$ ipython --no-banner

In [1]: import numpy as np

In [2]: np.set_printoptions(precision=2, suppress=True, linewidth=100)

In [3]: F = np.load("sample16.npy")

In [4]: F
Out[4]: 
array([[-4,  0,  0, -4],
       [ 0,  0,  0,  0],
       [ 4,  0,  0,  4]])

In [5]: np.abs(np.diag(np.linalg.qr(F)[1])) > 1e-9
Out[5]: array([ True, False, False])

In [6]: U, sv, VT = np.linalg.svd(F)

In [7]: np.argmax(sv[:-1] / (sv[1:] + 1e-6)) + 1
Out[7]: np.int64(1)

In [8]: A2 = U[:, :1] @ np.diag(sv[:1]) @ VT[:1]

In [9]: np.linalg.matrix_rank(F, rtol=0.05)
Out[9]: np.int64(1)

In [10]: round(float(np.linalg.norm(F - A2) / np.linalg.norm(F)), 2)
Out[10]: 0.0

In [11]: np.linalg.cond(F) > 100
Out[11]: np.True_

In [12]: np.argsort(-np.linalg.norm(F, axis=0).round(6), kind="stable")[:3]
Out[12]: array([0, 3, 1])

In [13]: x = np.array([-3, 0, 3, 3])

In [14]: (F * x).sum(axis=1)
Out[14]: array([0, 0, 0])

In [15]: (F @ x).argmax()
Out[15]: np.int64(0)

In [16]: F @ (2 * x)
Out[16]: array([0, 0, 0])

In [17]: np.linalg.norm(F @ x) <= np.linalg.norm(F, 2) * np.linalg.norm(x) + 1e-9
Out[17]: np.True_

In [18]: np.einsum("ij,j->i", F, x)
Out[18]: array([0, 0, 0])

In [19]: F @ np.eye(4)[1]
Out[19]: array([0., 0., 0.])

In [20]: U, sv, VT = np.linalg.svd(F)

In [21]: vecs = VT[:(sv > 1e-8).sum()]

In [22]: rng = np.random.default_rng(1154)

In [23]: x = F[2] + -1 * F[1] + rng.integers(2) * np.eye(4)[2]

In [24]: x
Out[24]: array([4., 0., 0., 4.])

In [25]: vecs.T @ vecs
Out[25]: 
array([[0.5, 0. , 0. , 0.5],
       [0. , 0. , 0. , 0. ],
       [0. , 0. , 0. , 0. ],
       [0.5, 0. , 0. , 0.5]])

In [26]: np.linalg.matrix_rank(np.vstack([F, x]))
Out[26]: np.int64(1)

In [27]: K = np.array([[-0.7, 0.6, 0.9],
    ...:     [-1.8, -0.2, 0.5],
    ...:     [-0.3, -1.8, 0.5],
    ...:     [0.0, 0.0, 0.4]])

In [28]: K[:, 1] *= 3

In [29]: K
Out[29]: 
array([[-0.7,  1.8,  0.9],
       [-1.8, -0.6,  0.5],
       [-0.3, -5.4,  0.5],
       [ 0. ,  0. ,  0.4]])

In [30]: proj = K @ np.linalg.solve(K.T @ K, K.T)

In [31]: np.trace(proj)
Out[31]: np.float64(3.0)

In [32]: np.linalg.matrix_rank(np.eye(4) - proj)
Out[32]: np.int64(1)

In [33]: np.round(np.linalg.eigvalsh(proj), 2) + 0
Out[33]: array([0., 1., 1., 1.])

In [34]: np.round(proj @ K[:, 1], 2) + 0
Out[34]: array([ 1.8, -0.6, -5.4,  0. ])

In [35]: A2 = np.c_[K[:, :2] @ np.array([[-2, -3], [-4, -3]]), np.array([5, 5, 2, 0])]

In [36]: A2
Out[36]: 
array([[-5.8, -3.3,  5. ],
       [ 6. ,  7.2,  5. ],
       [22.2, 17.1,  2. ],
       [ 0. ,  0. ,  0. ]])

In [37]: np.linalg.matrix_rank(A2)
Out[37]: np.int64(3)

In [38]: K - K[0]
Out[38]: 
array([[ 0. ,  0. ,  0. ],
       [-1.1, -2.4, -0.4],
       [ 0.4, -7.2, -0.4],
       [ 0.7, -1.8, -0.5]])

In [39]: K.sum(axis=1)
Out[39]: array([ 2. , -1.9, -5.2,  0.4])

In [40]: np.abs(K).max()
Out[40]: np.float64(5.4)

In [41]: K.mean(axis=0)
Out[41]: array([-0.7 , -1.05,  0.57])

In [42]: A2 = K / np.linalg.norm(K, axis=1, keepdims=True)

In [43]: cov = A2 @ A2.T

In [44]: round(np.degrees(np.arccos(np.clip(cov[1, 0], -1, 1))), 2)
Out[44]: np.float64(81.33)

In [45]: (np.abs(cov) > 0.9).astype(int)
Out[45]: 
array([[1, 0, 0, 0],
       [0, 1, 0, 0],
       [0, 0, 1, 0],
       [0, 0, 0, 1]])

In [46]: m1 = np.load("run8.npy")

In [47]: m1
Out[47]: 
array([[ 13.88,  -1.16,  -1.92],
       [ -7.5 ,   2.53, -13.76],
       [  3.12,  -0.78,  -2.48],
       [  3.38,   1.75,   0.68],
       [ -8.48,  -3.43,  -2.65],
       [-22.87,  -3.84,   4.85],
       [ -9.36,   2.97,   9.84],
       [  3.89,   0.64,  -2.42],
       [ -8.36,  -0.88,  -6.64],
       [ 12.34,   2.43,   7.04],
       [ 30.12,  -0.79,   2.3 ],
       [  6.16,   1.57,  -7.92],
       [-24.51,   1.2 ,  -3.19],
       [ 10.83,   3.69,   0.86],
       [ -8.98,  -2.32,  -4.33],
       [  0.72,  -0.14,   2.99],
       [ 13.32,  -1.13,  -3.05]])

In [48]: x = np.array([5, 3, 3])

In [49]: y = m1 @ x

In [50]: np.round(np.linalg.pinv(m1) @ m1, 2) + 0
Out[50]: 
array([[1., 0., 0.],
       [0., 1., 0.],
       [0., 0., 1.]])

In [51]: np.linalg.lstsq(m1, y)[0]
Out[51]: array([5., 3., 3.])

In [52]: y = y + 0.1 * rng.normal(size=17)

In [53]: y
Out[53]: 
array([  60.13,  -71.32,    6.02,   23.99,  -60.55, -111.2 ,   -8.39,   13.97,  -64.48,   90.14,
        155.18,   11.59, -128.34,   67.78,  -64.73,   12.14,   53.96])

In [54]: coef, *_ = np.linalg.lstsq(m1, y)

In [55]: np.round(m1.T @ (y - m1 @ coef), 2) + 0
Out[55]: array([0., 0., 0.])

In [56]: [round(float(np.linalg.norm(np.linalg.solve(m1.T @ m1 + lam * np.eye(3), m1.T @ y))), 2) for lam in (0, 1, 10, 100)]
Out[56]: [6.55, 6.53, 6.38, 5.72]

In [57]: coef.round()
Out[57]: array([5., 3., 3.])

In [58]: coef
Out[58]: array([5.  , 2.98, 3.01])

In [59]: Xs = m1 - m1.mean(axis=0)

In [60]: U, sv, VT = np.linalg.svd(Xs, full_matrices=False)

In [61]: (np.sign(U[:, 0]) == np.sign(U[0, 0])).astype(int)
Out[61]: array([1, 0, 1, 1, 0, 0, 0, 1, 0, 1, 1, 1, 0, 1, 0, 1, 1])

In [62]: np.abs(VT[0]).argmax()
Out[62]: np.int64(0)

In [63]: np.abs(VT[-1])
Out[63]: array([0.03, 1.  , 0.02])

In [64]: sv ** 2 / (sv ** 2).sum()
Out[64]: array([0.84, 0.14, 0.02])

In [65]: cov = np.cov(m1, rowvar=False)

In [66]: np.round(np.corrcoef(m1[:, 2], m1[:, 0])[0, 1], 2)
Out[66]: np.float64(0.11)

In [67]: np.polyfit(m1[:, 2], m1[:, 0], 1)
Out[67]: array([0.27, 0.77])

In [68]: cov.shape
Out[68]: (3, 3)

In [69]: np.median(m1, axis=0)
Out[69]: array([ 3.12, -0.14, -2.42])

In [70]: cov
Out[70]: 
array([[194.26,   6.15,   8.81],
       [  6.15,   4.9 ,   0.78],
       [  8.81,   0.78,  32.46]])

In [71]: O, vecs = np.linalg.qr(cov[:, :2])[0], np.linalg.qr(cov[:, 2:])[0]

In [72]: sv = np.linalg.svd(O.T @ vecs, compute_uv=False)

In [73]: sv
Out[73]: array([0.33])

In [74]: np.round(np.linalg.norm(O @ O.T - vecs @ vecs.T, 2), 2)
Out[74]: np.float64(1.0)

In [75]: np.degrees(np.arccos(sv.clip(0, 1)))
Out[75]: array([70.95])
